$ python3 -q
>>> import numpy as np
>>> np.set_printoptions(precision=3, suppress=True, linewidth=100)
>>> W0 = np.load("x.npy")
>>> W0
array([[-0.546,  0.786, -0.177,  1.043,  1.218, -1.624, -0.932,  0.178,  1.382,  0.02 , -0.178],
       [ 0.496, -0.882,  0.182, -1.139, -1.48 ,  1.376,  0.841, -0.022, -1.311,  0.369,  0.022],
       [-0.271,  0.956, -0.159,  1.164,  1.865, -0.479, -0.447, -0.382,  0.877, -1.29 ,  0.382],
       [-0.125, -0.654,  0.065, -0.713, -1.578, -0.854, -0.237,  0.734,  0.035,  1.92 , -0.734],
       [-0.459,  0.92 , -0.181,  1.172,  1.601, -1.214, -0.775, -0.066,  1.248, -0.58 ,  0.066],
       [-0.288, -0.415,  0.012, -0.396, -1.203, -1.335, -0.515,  0.783,  0.448,  1.914, -0.783],
       [-0.553,  0.767, -0.175,  1.023,  1.169, -1.66 , -0.944,  0.204,  1.388,  0.085, -0.204],
       [-0.446,  0.929, -0.181,  1.179,  1.633, -1.161, -0.754, -0.093,  1.226, -0.642,  0.093],
       [ 0.558, -0.307,  0.118, -0.499, -0.14 ,  1.945,  0.966, -0.594, -1.244, -1.159,  0.594],
       [ 0.195,  0.561, -0.044,  0.588,  1.439,  1.065,  0.356, -0.763, -0.208, -1.939,  0.763],
       [-0.057,  0.841, -0.115,  0.975,  1.817,  0.269, -0.076, -0.613,  0.401, -1.742,  0.613],
       [ 0.399, -0.953,  0.177, -1.194, -1.732,  0.967,  0.67 ,  0.185, -1.137,  0.855, -0.185],
       [-0.147,  0.904, -0.135,  1.071,  1.87 , -0.035, -0.231, -0.529,  0.605, -1.587,  0.529]])
>>> np.abs(np.diag(np.linalg.qr(W0)[1])) > 1e-9
array([ True,  True, False, False, False, False, False, False, False, False, False])
>>> np.unique(W0.round(6), axis=0).shape
(13, 11)
>>> try:
...     np.linalg.inv(W0)
... except np.linalg.LinAlgError as e:
...     print(repr(e))
... 
LinAlgError('Last 2 dimensions of the array must be square')
>>> np.linalg.lstsq(W0[:-1].T, W0[-1])[2]
np.int32(2)
>>> round(np.trace(np.linalg.pinv(W0) @ W0), 3)
np.float64(2.0)
>>> rk = np.linalg.matrix_rank(W0)
>>> rk
np.int64(2)
>>> ns = np.linalg.svd(W0)[2][rk:].T
>>> [int(np.linalg.matrix_rank(W0[:, :j + 1])) for j in range(11)]
[1, 2, 2, 2, 2, 2, 2, 2, 2, 2, 2]
>>> f, v = W0[3], W0[4]
>>> round(float(f @ v), 3)
-3.863
>>> f @ f
np.float64(9.0)
>>> pr = (f @ v) / (f @ f) * f
>>> np.round(np.linalg.norm(f + v) ** 2 + np.linalg.norm(f - v) ** 2, 3)
np.float64(36.0)
>>> np.round((v - pr) @ f, 3)
np.float64(0.0)
>>> v - pr
array([-0.513,  0.639, -0.153,  0.866,  0.923, -1.58 , -0.877,  0.249,  1.263,  0.245, -0.249])
>>> np.linalg.matrix_rank(np.outer(f, v))
np.int64(1)
>>> U, sigma, Vt = np.linalg.svd(W0)
>>> evecs = Vt[:(sigma > 1e-8).sum()]
>>> rng = np.random.default_rng(662738)
>>> x = W0[9] + -2 * W0[1] + rng.integers(2) * np.eye(11)[5]
>>> x
array([-0.797,  2.325, -0.407,  2.865,  4.399, -1.688, -1.326, -0.72 ,  2.413, -2.677,  0.72 ])
>>> np.allclose(evecs.T @ evecs @ x, x)
True
>>> np.linalg.matrix_rank(np.vstack([W0, x]))
np.int64(2)
>>> np.linalg.cond(W0) > 100
np.True_
>>> [round(float(x), 3) for x in np.linalg.svd(W0, compute_uv=False)[:3]]
[8.835, 6.24, 0.0]
>>> np.argsort(-np.linalg.norm(W0, axis=0).round(6), kind="stable")[:3]
array([4, 9, 5])
>>> A2 = np.array([[-3, 1, -1, 2, 1, 1],
...     [3, -3, 2, 3, -1, 1],
...     [2, -1, -2, -3, 1, 2],
...     [2, -2, 1, 1, -3, -1],
...     [-1, 2, -1, 1, -2, 1],
...     [1, 0, -2, -1, -2, 3]])
>>> basis = np.array([[0]])
>>> E = np.block([[A2, np.array([[2], [2], [3], [1], [3], [1]])], [np.zeros((1, 6)), basis]])
>>> E
array([[-3.,  1., -1.,  2.,  1.,  1.,  2.],
       [ 3., -3.,  2.,  3., -1.,  1.,  2.],
       [ 2., -1., -2., -3.,  1.,  2.,  3.],
       [ 2., -2.,  1.,  1., -3., -1.,  1.],
       [-1.,  2., -1.,  1., -2.,  1.,  3.],
       [ 1.,  0., -2., -1., -2.,  3.,  1.],
       [ 0.,  0.,  0.,  0.,  0.,  0.,  0.]])
>>> A2 = E + rng.integers(-2, 3, (7, 6)) @ rng.integers(-2, 3, (6, 7))
>>> A2
array([[ -8.,   0.,   2.,   9.,  -1.,   3.,  -1.],
       [ -5.,  -9.,   2.,  11.,  -1.,   7.,  -4.],
       [  3., -12., -11.,  -4.,  -9.,   1.,   6.],
       [  2.,   3.,   7.,   1.,   5.,   0.,   1.],
       [  4.,   5.,  -2.,   2.,  -4.,  -1.,  -1.],
       [  7.,  -2.,   1.,   3.,  -3.,   0.,   2.],
       [ -6.,   4.,   5.,   6.,  -1.,   2.,  -3.]])
>>> A2 - E
array([[ -5.,  -1.,   3.,   7.,  -2.,   2.,  -3.],
       [ -8.,  -6.,   0.,   8.,   0.,   6.,  -6.],
       [  1., -11.,  -9.,  -1., -10.,  -1.,   3.],
       [  0.,   5.,   6.,   0.,   8.,   1.,   0.],
       [  5.,   3.,  -1.,   1.,  -2.,  -2.,  -4.],
       [  6.,  -2.,   3.,   4.,  -1.,  -3.,   1.],
       [ -6.,   4.,   5.,   6.,  -1.,   2.,  -3.]])
>>> np.round(np.linalg.svd(A2 - E, compute_uv=False), 3) + 0
array([21.836, 19.611,  9.991,  6.859,  5.623,  0.346,  0.   ])
>>> z = rng.permutation(7)
>>> z
array([3, 2, 1, 5, 6, 4, 0])
>>> A2 = E[z][:, z]
>>> np.sort(np.abs(np.linalg.eigvals(A2)))
array([0.   , 1.725, 1.994, 1.994, 2.964, 3.868, 3.868])
>>> np.trace(A2)
np.float64(-6.0)
>>> np.allclose(A2, E)
False
>>> np.allclose(E[:-1].T @ np.linalg.lstsq(E[:-1].T, E[-1])[0], E[-1])
True
>>> round(np.trace(np.linalg.pinv(E) @ E), 3)
np.float64(6.0)
>>> U, sigma, Vt = np.linalg.svd(E)
>>> sigma
array([7.44 , 6.774, 5.591, 3.635, 2.235, 1.135, 0.   ])
>>> np.argmax(sigma[:-1] / (sigma[1:] + 1e-6)) + 1
np.int64(6)
>>> A2 = U[:, :6] @ np.diag(sigma[:6]) @ Vt[:6]
>>> np.round(np.abs(E - A2).max(), 3)
np.float64(0.0)
>>> np.linalg.matrix_rank(A2)
np.int64(6)
>>> A2.round(3) + 0
array([[-3.,  1., -1.,  2.,  1.,  1.,  2.],
       [ 3., -3.,  2.,  3., -1.,  1.,  2.],
       [ 2., -1., -2., -3.,  1.,  2.,  3.],
       [ 2., -2.,  1.,  1., -3., -1.,  1.],
       [-1.,  2., -1.,  1., -2.,  1.,  3.],
       [ 1.,  0., -2., -1., -2.,  3.,  1.],
       [ 0.,  0.,  0.,  0.,  0.,  0.,  0.]])
>>> np.round(np.linalg.norm(E - A2, 2), 3), sigma[6]
(np.float64(0.0), np.float64(0.0))
>>> U, sigma, Vt = np.linalg.svd(E)
>>> evecs = Vt[:(sigma > 1e-8).sum()]
>>> x = E[5] + -1 * E[2] + rng.integers(2) * np.eye(7)[5]
>>> x
array([-1.,  1.,  0.,  2., -3.,  1., -2.])
>>> np.allclose(evecs.T @ evecs @ x, x)
True
>>> F = np.load("test14.npy")
>>> F
array([[0, 0, 0, 1, 1],
       [0, 0, 1, 0, 0],
       [0, 1, 0, 0, 0],
       [1, 0, 0, 0, 1],
       [1, 0, 0, 1, 0]])
>>> # symmetric
>>> evals, evecs = np.linalg.eigh(F)
>>> np.round(evecs.T @ F @ evecs, 3) + 0
array([[-1.,  0.,  0.,  0.,  0.],
       [ 0., -1.,  0.,  0.,  0.],
       [ 0.,  0., -1.,  0.,  0.],
       [ 0.,  0.,  0.,  1.,  0.],
       [ 0.,  0.,  0.,  0.,  2.]])
>>> np.round(evecs.T @ evecs, 3) + 0
array([[1., 0., 0., 0., 0.],
       [0., 1., 0., 0., 0.],
       [0., 0., 1., 0., 0.],
       [0., 0., 0., 1., 0.],
       [0., 0., 0., 0., 1.]])
>>> np.linalg.svd(F, compute_uv=False)
array([2., 1., 1., 1., 1.])
>>> np.round(evals.sum(), 3), np.trace(F)
(np.float64(-0.0), np.int64(0))
>>> P = np.triu(np.array([[0, 0, 2, 2, 0],
...     [0, 0, 0, 1, 2],
...     [0, 0, 2, 1, 0],
...     [3, 1, 3, 3, 3],
...     [0, 1, 2, 3, 2]]), 1) + np.eye(5)
>>> A2 = P @ F @ np.linalg.inv(P)
>>> round(np.linalg.det(A2), 3)
np.float64(-2.0)
>>> np.round(np.poly(A2), 3) + 0
array([ 1.,  0., -4., -2.,  3.,  2.])
>>> np.linalg.matrix_rank(A2)
np.int64(5)
>>> P @ F - F @ P
array([[ 2.,  2.,  0.,  0., -1.],
       [ 3.,  0.,  0.,  1.,  1.],
       [ 1.,  0.,  0., -1., -1.],
       [ 3.,  0., -2.,  1.,  0.],
       [ 0.,  0., -2., -2., -3.]])
>>> A2
array([[ 2.,  2., -4., -1.,  2.],
       [ 3.,  0., -5.,  1., -2.],
       [ 1.,  1., -2., -1.,  2.],
       [ 4.,  0., -8.,  3., -8.],
       [ 1.,  0., -2.,  1., -3.]])
